$ python -q
>>> import numpy as np
>>> np.set_printoptions(precision=3, suppress=True, linewidth=200)
>>> rd = lambda a: np.round(a, 3) + 0
>>> K = np.array([[-1, -2, 5], [2, -5, 0], [-3, 2, 0], [-4, -4, 4], [1, -4, 4]])
>>> K[0] = K[2]
>>> K
array([[-3,  2,  0],
       [ 2, -5,  0],
       [-3,  2,  0],
       [-4, -4,  4],
       [ 1, -4,  4]])
>>> u, r1 = K[4], K[3]
>>> u @ r1
np.int64(28)
>>> u @ u
np.int64(33)
>>> p = (u @ r1) / (u @ u) * u
>>> np.linalg.matrix_rank(np.outer(u, r1))
np.int64(1)
>>> rd((r1 - p) @ u)
np.float64(0.0)
>>> rd(r1 - p)
array([-4.848, -0.606,  0.606])
>>> proj = K @ np.linalg.solve(K.T @ K, K.T)
>>> rd(np.trace(proj))
np.float64(3.0)
>>> rd(proj @ K[:, 1])
array([ 2., -5.,  2., -4., -4.])
>>> rd((np.eye(5) - proj) @ K)
array([[0., 0., 0.],
       [0., 0., 0.],
       [0., 0., 0.],
       [0., 0., 0.],
       [0., 0., 0.]])
>>> M2 = np.c_[K[:, :2] @ np.array([[4, 5], [-2, 5]]), np.array([1, 3, 3, 2, 2])]
>>> M2
array([[-16,  -5,   1],
       [ 18, -15,   3],
       [-16,  -5,   3],
       [ -8, -40,   2],
       [ 12, -15,   2]])
>>> np.linalg.matrix_rank(M2)
np.int64(3)
>>> rd(np.linalg.norm(np.linalg.qr(K)[0].T @ M2, axis=0) ** 2 / ((M2 ** 2).sum(axis=0) + 1e-12))
array([1.   , 1.   , 0.564])
>>> x = np.array([1, -1, 3])
>>> target = M2 @ x
>>> rd(np.linalg.solve(M2.T @ M2, M2.T @ target))
array([ 1., -1.,  3.])
>>> rd(np.linalg.lstsq(M2, target)[0])
array([ 1., -1.,  3.])
>>> target
array([-8, 42, -2, 38, 33])
>>> rd(np.linalg.pinv(M2) @ M2)
array([[1., 0., 0.],
       [0., 1., 0.],
       [0., 0., 1.]])
>>> rng = np.random.default_rng(3419)
>>> target = target + 0.1 * rng.normal(size=5)
>>> rd(target)
array([-7.925, 41.967, -1.894, 37.932, 32.98 ])
>>> c, *_ = np.linalg.lstsq(M2, target)
>>> rd(np.linalg.norm(target - M2 @ c))
np.float64(0.025)
>>> M2 = np.array([[4, -5, 5, 2],
...     [-4, 3, -4, 1],
...     [1, 3, 2, 1],
...     [-3, -3, 0, 4],
...     [-4, -5, 3, -3]])
>>> Z = np.array([[-5, -7, 9, 4, -8, -2],
...     [1, 2, -9, 0, -3, 1],
...     [8, -8, -2, 4, -4, -7],
...     [-8, 0, -2, -3, 5, -5]])
>>> M = M2 @ Z + 0.3 * rng.normal(size=(5, 6))
>>> rd(M)
array([[ -1.301, -77.854,  67.119,  29.351, -26.976, -58.494],
       [-17.143,  66.08 , -57.203, -35.114,  44.462,  33.995],
       [  5.922, -16.628, -24.103,   9.073, -20.249, -18.467],
       [-19.67 ,  14.796,  -7.855, -24.205,  52.372, -16.903],
       [ 62.96 ,  -6.336,   8.819,   5.224,  20.045,  -2.645]])
>>> rd(np.linalg.norm(M, 2) / np.linalg.norm(M))
np.float64(0.863)
>>> [round(float(x), 3) for x in np.linalg.svd(M, compute_uv=False)[:3]]
[169.07, 67.757, 62.655]
>>> np.linalg.cond(M) > 100
np.True_
>>> np.linalg.matrix_rank(M, rtol=0.1)
np.int64(4)
>>> U, sv, Vt = np.linalg.svd(M)
>>> np.argmax(sv[:-1] / (sv[1:] + 1e-6)) + 1
np.int64(4)
>>> rd(sv)
array([169.07 ,  67.757,  62.655,  36.075,   0.033])
>>> M2 = U[:, :4] @ np.diag(sv[:4]) @ Vt[:4]
>>> np.linalg.matrix_rank(M, rtol=0.05)
np.int64(4)
>>> rd(np.linalg.norm(M - M2) / np.linalg.norm(M))
np.float64(0.0)
>>> np.linalg.matrix_rank(M2)
np.int64(4)
>>> F = np.loadtxt("test19.csv", delimiter=",")
>>> F
array([[ 3.,  0.,  0.,  0.,  0.,  0.],
       [ 2., -2.,  0.,  0.,  0.,  0.],
       [ 0., -1., -3.,  0.,  0.,  0.],
       [-1., -3.,  1., -2.,  0.,  0.],
       [ 1.,  3.,  2.,  2.,  0.,  0.],
       [-3., -2., -3., -2., -2.,  1.]])
>>> rd(F.mean(axis=0))
array([ 0.333, -0.833, -0.5  , -0.333, -0.333,  0.167])
>>> F - F[0]
array([[ 0.,  0.,  0.,  0.,  0.,  0.],
       [-1., -2.,  0.,  0.,  0.,  0.],
       [-3., -1., -3.,  0.,  0.,  0.],
       [-4., -3.,  1., -2.,  0.,  0.],
       [-2.,  3.,  2.,  2.,  0.,  0.],
       [-6., -2., -3., -2., -2.,  1.]])
>>> np.abs(F).max()
np.float64(3.0)
>>> rd(np.linalg.norm(F))
np.float64(9.539)
>>> F[:, 6]
Traceback (most recent call last):
  File "<python-input-53>", line 1, in <module>
    F[:, 6]
    ~^^^^^^
IndexError: index 6 is out of bounds for axis 1 with size 6
>>> np.count_nonzero(F)
np.int64(19)
>>> F[6]
Traceback (most recent call last):
  File "<python-input-55>", line 1, in <module>
    F[6]
    ~^^^
IndexError: index 6 is out of bounds for axis 0 with size 6
>>> np.linalg.matrix_rank(F)
np.int64(5)
>>> np.unravel_index(np.abs(F).argmax(), F.shape)
(np.int64(0), np.int64(0))
>>> F.sum(axis=1)
array([  3.,   0.,  -4.,  -5.,   8., -11.])
>>> np.linalg.rank(F)
Traceback (most recent call last):
  File "<python-input-59>", line 1, in <module>
    np.linalg.rank(F)
    ^^^^^^^^^^^^^^
AttributeError: module 'numpy.linalg' has no attribute 'rank'
>>> rd(np.linalg.norm(K, 1)), rd(np.linalg.norm(K, np.inf))
(np.float64(17.0), np.float64(12.0))
>>> rd(np.linalg.norm(K) ** 2 / np.linalg.norm(K, 2) ** 2)
np.float64(1.607)
>>> rd(np.linalg.norm(K, axis=0))
array([6.245, 8.062, 5.657])
>>> K[3] @ K[0]
np.int64(4)
>>> M2 = np.array([[-3, 1, -2], [-2, 0, 1], [0, 3, 2], [-2, 3, -3], [-3, -1, 3]])
>>> Z = np.array([[2, 0, 3, 3], [1, -1, 2, -2], [4, 0, 0, -2]])
>>> X = M2 @ Z
>>> X
array([[-13,  -1,  -7,  -7],
       [  0,   0,  -6,  -8],
       [ 11,  -3,   6, -10],
       [-13,  -3,   0,  -6],
       [  5,   1, -11, -13]])
>>> M2 = np.array([[3, 4], [-1, -1], [-2, -5], [3, -3]])
>>> np.vstack([X, M2.T]).shape
(7, 4)
>>> np.einsum("ik,kj->ij", X, M2)
array([[-45,   5],
       [-12,  54],
       [ -6,  47],
       [-54, -31],
       [ -3, 113]])
>>> np.einsum("ij->j", X)
array([-10,  -6, -18, -44])
>>> M2.T @ X.T
array([[-45, -12,  -6, -54,  -3],
       [  5,  54,  47, -31, 113]])
>>> np.linalg.matrix_rank(np.vstack([X, M2.T]))
np.int64(4)
>>> X @ M2
array([[-45,   5],
       [-12,  54],
       [ -6,  47],
       [-54, -31],
       [ -3, 113]])
>>> np.allclose(X[:-1].T @ np.linalg.lstsq(X[:-1].T, X[-1])[0], X[-1])
True
>>> rd(np.trace(np.linalg.pinv(X) @ X))
np.float64(3.0)
>>> r = np.linalg.matrix_rank(X)
>>> r
np.int64(3)
>>> null = np.linalg.svd(X)[2][r:].T
>>> [int(np.linalg.matrix_rank(X[:i])) for i in range(1, len(X) + 1)]
[1, 2, 3, 3, 3]
>>> np.linalg.matrix_rank(X.T @ X), np.linalg.matrix_rank(X @ X.T)
(np.int64(3), np.int64(3))
>>> [int(np.linalg.matrix_rank(np.delete(X, i, axis=0))) for i in range(5)]
[3, 3, 3, 3, 3]
>>> rd(np.linalg.norm(X[2] - X[1]))
np.float64(16.673)
>>> rd(np.linalg.norm(X, 2))
np.float64(23.848)
>>> np.linalg.norm(X, axis=1).argmax()
np.int64(4)
>>> rd(np.linalg.norm(X, axis=1))
array([16.371, 10.   , 16.31 , 14.629, 17.776])
>>> rd(np.linalg.norm(X, "nuc"))
np.float64(56.744)
>>> rd(np.linalg.norm(X[2], 1)), rd(np.linalg.norm(X[2], np.inf))
(np.float64(30.0), np.float64(11.0))
>>> rd(np.linalg.norm(X, axis=0))
array([22.   ,  4.472, 15.556, 20.445])
>>> m1 = np.load("layer2.npy")
>>> m1
array([[-7.921, -4.36 , -4.272],
       [-6.127, -5.448,  5.725],
       [-5.41 ,  0.644,  8.385],
       [ 1.153, -9.335,  3.394],
       [-0.789,  9.155,  3.946],
       [ 0.751,  5.448,  8.352],
       [ 2.109,  3.731,  9.035],
       [ 0.644, -9.881, -1.399],
       [ 9.739, -2.266, -0.076],
       [ 8.924, -4.33 ,  1.268],
       [-0.322,  9.071, -4.198],
       [-7.367, -6.316, -2.416],
       [-0.837,  4.352, -8.964],
       [-0.656, -0.753,  9.95 ],
       [ 5.918, -6.751, -4.405],
       [-5.154,  5.108, -6.881],
       [-1.992,  3.501,  9.153],
       [-1.172, -7.666, -6.313],
       [ 0.06 , -7.854, -6.189],
       [ 3.659,  3.687, -8.545],
       [-2.532,  8.904,  3.783],
       [ 0.288, -9.122,  4.086],
       [-2.855, -4.461, -8.483],
       [ 7.151,  5.588,  4.199],
       [ 7.702, -3.149, -5.546]])
>>> def softmax(z):
...     e = np.exp(z - z.max(axis=-1, keepdims=True))
...     return e / e.sum(axis=-1, keepdims=True)
... 
>>> rd(softmax(m1[14] + 4))
array([1., 0., 0.])
>>> rd(softmax(10 * m1[14]))
array([1., 0., 0.])
>>> S = m1 @ m1.T / np.sqrt(3)
>>> softmax(S).round(6).argmax(axis=1)
array([ 0,  1,  2,  3,  4,  5,  6,  7,  8,  9, 10, 11, 12, 13, 14, 15, 16, 17, 18, 19, 20, 21, 22, 23, 24])
